In [1]: import numpy as np

In [2]: from numpy import linalg as LA

In [3]: np.set_printoptions(suppress=True, linewidth=100)

In [4]: arr = np.load("layer0.npy")

In [5]: arr.round(3)
Out[5]: 
array([[ 0.016, -0.101, -0.07 ,  0.   , -0.016],
       [-0.101,  0.655,  0.453,  0.   ,  0.101],
       [-0.07 ,  0.453,  0.314,  0.   ,  0.07 ],
       [ 0.   ,  0.   ,  0.   ,  0.   ,  0.   ],
       [-0.016,  0.101,  0.07 ,  0.   ,  0.016]])

In [6]: np.round(LA.eigvals(arr), 3) + 0
Out[6]: array([0., 1., 0., 0., 0.])

In [7]: round(LA.eigvals(arr).sum().real, 3)
Out[7]: np.float64(1.0)

In [8]: round(float(np.einsum("ii->", arr)), 3)
Out[8]: 1.0

In [9]: np.round(np.kron(np.eye(2, dtype=int), arr), 3)
Out[9]: 
array([[ 0.016, -0.101, -0.07 ,  0.   , -0.016,  0.   , -0.   , -0.   ,  0.   , -0.   ],
       [-0.101,  0.655,  0.453,  0.   ,  0.101, -0.   ,  0.   ,  0.   ,  0.   ,  0.   ],
       [-0.07 ,  0.453,  0.314,  0.   ,  0.07 , -0.   ,  0.   ,  0.   ,  0.   ,  0.   ],
       [ 0.   ,  0.   ,  0.   ,  0.   ,  0.   ,  0.   ,  0.   ,  0.   ,  0.   ,  0.   ],
       [-0.016,  0.101,  0.07 ,  0.   ,  0.016, -0.   ,  0.   ,  0.   ,  0.   ,  0.   ],
       [ 0.   , -0.   , -0.   ,  0.   , -0.   ,  0.016, -0.101, -0.07 ,  0.   , -0.016],
       [-0.   ,  0.   ,  0.   ,  0.   ,  0.   , -0.101,  0.655,  0.453,  0.   ,  0.101],
       [-0.   ,  0.   ,  0.   ,  0.   ,  0.   , -0.07 ,  0.453,  0.314,  0.   ,  0.07 ],
       [ 0.   ,  0.   ,  0.   ,  0.   ,  0.   ,  0.   ,  0.   ,  0.   ,  0.   ,  0.   ],
       [-0.   ,  0.   ,  0.   ,  0.   ,  0.   , -0.016,  0.101,  0.07 ,  0.   ,  0.016]])

In [10]: np.round(np.einsum("ij,ji->", arr, arr), 3)
Out[10]: np.float64(1.0)

In [11]: np.round(np.poly(arr), 3) + 0
Out[11]: array([ 1., -1.,  0.,  0.,  0.,  0.])

In [12]: round(float(LA.det(arr.T)), 3)
Out[12]: 0.0

In [13]: rng = np.random.default_rng(3793)

In [14]: idx = rng.permutation(5)

In [15]: idx
Out[15]: array([1, 4, 3, 2, 0])

In [16]: other = arr[idx][:, idx]

In [17]: np.round(np.sort(np.abs(LA.eigvals(other))), 3) + 0
Out[17]: array([0., 0., 0., 0., 1.])

In [18]: round(np.trace(other), 3)
Out[18]: np.float64(1.0)

In [19]: np.allclose(other, arr)
Out[19]: False

In [20]: other = arr + rng.integers(-2, 3, (5, 1)) @ rng.integers(-2, 3, (1, 5))

In [21]: other.round(3)
Out[21]: 
array([[ 0.016, -1.101, -0.07 ,  2.   ,  0.984],
       [-0.101,  1.655,  0.453, -2.   , -0.899],
       [-0.07 , -0.547,  0.314,  2.   ,  1.07 ],
       [ 0.   ,  1.   ,  0.   , -2.   , -1.   ],
       [-0.016,  0.101,  0.07 ,  0.   ,  0.016]])

In [22]: np.abs(other - arr).sum(axis=1)
Out[22]: array([4., 4., 4., 4., 0.])

In [23]: T = np.stack([other, 4 * other, other[::-1]])

In [24]: T.shape
Out[24]: (3, 5, 5)

In [25]: np.round(LA.norm(T, axis=(1, 2)), 3)
Out[25]: array([ 5.051, 20.204,  5.051])

In [26]: F = np.load("sample2.npy")

In [27]: F
Out[27]: 
array([[-0.207,  0.996,  0.965],
       [ 0.664,  0.821,  0.04 ],
       [-0.139,  0.869,  0.721],
       [-0.611,  0.854,  0.872],
       [-0.986, -0.994,  0.264],
       [ 0.941, -0.983, -0.993],
       [ 0.903, -0.971, -0.986],
       [ 0.282, -0.999, -0.988],
       [-0.565, -0.454,  0.226],
       [-0.731, -0.77 ,  0.149],
       [-0.06 , -0.925, -0.726],
       [-0.789,  0.987,  0.983],
       [ 0.188, -0.611, -0.523],
       [-0.282,  0.93 ,  0.843],
       [ 0.67 , -0.03 , -0.592],
       [ 0.01 , -0.998, -0.966],
       [-0.611, -0.726,  0.03 ],
       [-0.851,  0.77 ,  0.927],
       [ 0.197,  0.282,  0.01 ],
       [ 0.653,  0.874,  0.168],
       [ 0.139,  0.696,  0.38 ],
       [ 0.623,  0.623, -0.159],
       [-0.883,  0.821,  0.95 ]])

In [28]: idx = F[:, 1] > np.median(F[:, 1])

In [29]: f = F[idx].mean(axis=0) - F[~idx].mean(axis=0)

In [30]: f.round(3)
Out[30]: array([-0.173,  1.522,  1.033])

In [31]: np.argsort(-np.abs(f).round(6), kind="stable")
Out[31]: array([1, 2, 0])

In [32]: round(float((((F - F.mean(axis=0)) @ f > 0) == idx).mean()), 3)
Out[32]: 0.957

In [33]: ((F - F.mean(axis=0)) @ f > 0).astype(int)
Out[33]: array([1, 1, 1, 1, 0, 0, 0, 0, 0, 0, 0, 1, 0, 1, 0, 0, 0, 1, 1, 1, 1, 1, 1])

In [34]: idx = rng.permutation(3)

In [35]: other = F[:, idx] * rng.choice([-1, 1], 3)

In [36]: other
Out[36]: 
array([[ 0.965,  0.207, -0.996],
       [ 0.04 , -0.664, -0.821],
       [ 0.721,  0.139, -0.869],
       [ 0.872,  0.611, -0.854],
       [ 0.264,  0.986,  0.994],
       [-0.993, -0.941,  0.983],
       [-0.986, -0.903,  0.971],
       [-0.988, -0.282,  0.999],
       [ 0.226,  0.565,  0.454],
       [ 0.149,  0.731,  0.77 ],
       [-0.726,  0.06 ,  0.925],
       [ 0.983,  0.789, -0.987],
       [-0.523, -0.188,  0.611],
       [ 0.843,  0.282, -0.93 ],
       [-0.592, -0.67 ,  0.03 ],
       [-0.966, -0.01 ,  0.998],
       [ 0.03 ,  0.611,  0.726],
       [ 0.927,  0.851, -0.77 ],
       [ 0.01 , -0.197, -0.282],
       [ 0.168, -0.653, -0.874],
       [ 0.38 , -0.139, -0.696],
       [-0.159, -0.623, -0.623],
       [ 0.95 ,  0.883, -0.821]])

In [37]: U, _, VT = LA.svd(F.T @ other)

In [38]: idx
Out[38]: array([2, 0, 1])

In [39]: cov = F.T @ F

In [40]: (F @ F.T).shape
Out[40]: (23, 23)

In [41]: np.round(LA.eigvalsh(cov)[::-1], 3)
Out[41]: array([25.466,  9.09 ,  0.298])

In [42]: np.round(np.diag(cov), 3)
Out[42]: array([ 8.422, 15.42 , 11.012])
